>>> import numpy as np
>>> np.set_printoptions(suppress=True, linewidth=140)
>>> rd = lambda a: np.round(a, 4) + 0
>>> A = np.load("block10.npy")
>>> print(A)
[[-2.5832  1.8065 -1.6636  1.3703]
 [-3.4646  2.0877 -1.3168  1.3117]
 [-1.5958  1.5553 -0.7637  0.8703]
 [ 2.7418 -2.3867  1.5065 -0.8588]
 [-2.0742  1.0273 -0.97    0.308 ]
 [ 1.4363 -1.1415  0.7225 -1.1729]
 [-3.1351  1.7402 -1.8273  1.7173]
 [-2.7111  2.2974 -1.734   1.2358]
 [ 3.054  -2.2256  1.3479 -1.5542]
 [-3.3879  2.3324 -1.7293  1.4555]
 [ 3.2059 -2.2666  1.6555 -1.3579]
 [-1.4856  1.0221 -1.1098  0.6859]]
>>> Ac = A - A.mean(axis=0)
>>> vecs = np.linalg.svd(Ac)[2][:1]
>>> B = Ac - Ac @ vecs.T @ vecs
>>> print(np.linalg.norm(B, axis=1).round(6).argmax())
4
>>> print(rd(np.cov(Ac @ vecs.T, rowvar=False)))
13.9067
>>> print(rd(B.std(axis=0)))
[0.168  0.2009 0.1784 0.2577]
>>> print(rd(np.linalg.norm(B) / np.linalg.norm(Ac)))
0.1137
>>> Ac = (A - A.mean(axis=0)) / A.std(axis=0)
>>> print(np.argwhere(np.abs(Ac) > 2))
[]
>>> print(rd(Ac.std(axis=0)))
[1. 1. 1. 1.]
>>> b = np.linalg.lstsq(np.delete(Ac, 2, axis=1), Ac[:, 2])[0]
>>> print(rd(1 - np.var(Ac[:, 2] - np.delete(Ac, 2, axis=1) @ b)))
0.9762
>>> print(rd(b))
[ 0.4333 -0.3787 -0.1834]
>>> K = np.array([[0, 0, 0, 0, 0],
...     [3, -8, 0, 0, 0],
...     [-6, 2, -3, 0, 0],
...     [6, -9, -9, -7, 0],
...     [-2, 1, -6, 5, -6]])
>>> rng = np.random.default_rng(939)
>>> lab = rng.permutation(5)
>>> print(lab)
[4 2 0 3 1]
>>> B = K[lab][:, lab]
>>> print(B)
[[-6 -6 -2  5  1]
 [ 0 -3 -6  0  2]
 [ 0  0  0  0  0]
 [ 0 -9  6 -7 -9]
 [ 0  0  3  0 -8]]
>>> print(rd(np.sort(np.abs(np.linalg.eigvals(B)))))
[0. 3. 6. 7. 8.]
>>> print(rd(np.linalg.det(B)), rd(np.linalg.det(K[lab])))
0.0 0.0
>>> print(np.trace(B))
-24
>>> u = np.array([-5, -9, 6]) + 0.5
>>> F = np.eye(3) - 2 * np.outer(u, u) / (u @ u)
>>> print(rd(F))
[[ 0.6994 -0.5677  0.4341]
 [-0.5677 -0.0724  0.82  ]
 [ 0.4341  0.82    0.3729]]
>>> x0 = np.array([-5, 4, -1])
>>> y = F @ x0
>>> b, lr = np.zeros(3), 1 / np.linalg.norm(F, 2) ** 2
>>> for i in range(30):
...     b -= lr * F.T @ (F @ b - y)
...     if i % 10 == 0: print(i, round(np.linalg.norm(F @ b - y), 4))
... 
0 0.0
10 0.0
20 0.0
>>> print(rd(np.linalg.cond(F)))
1.0
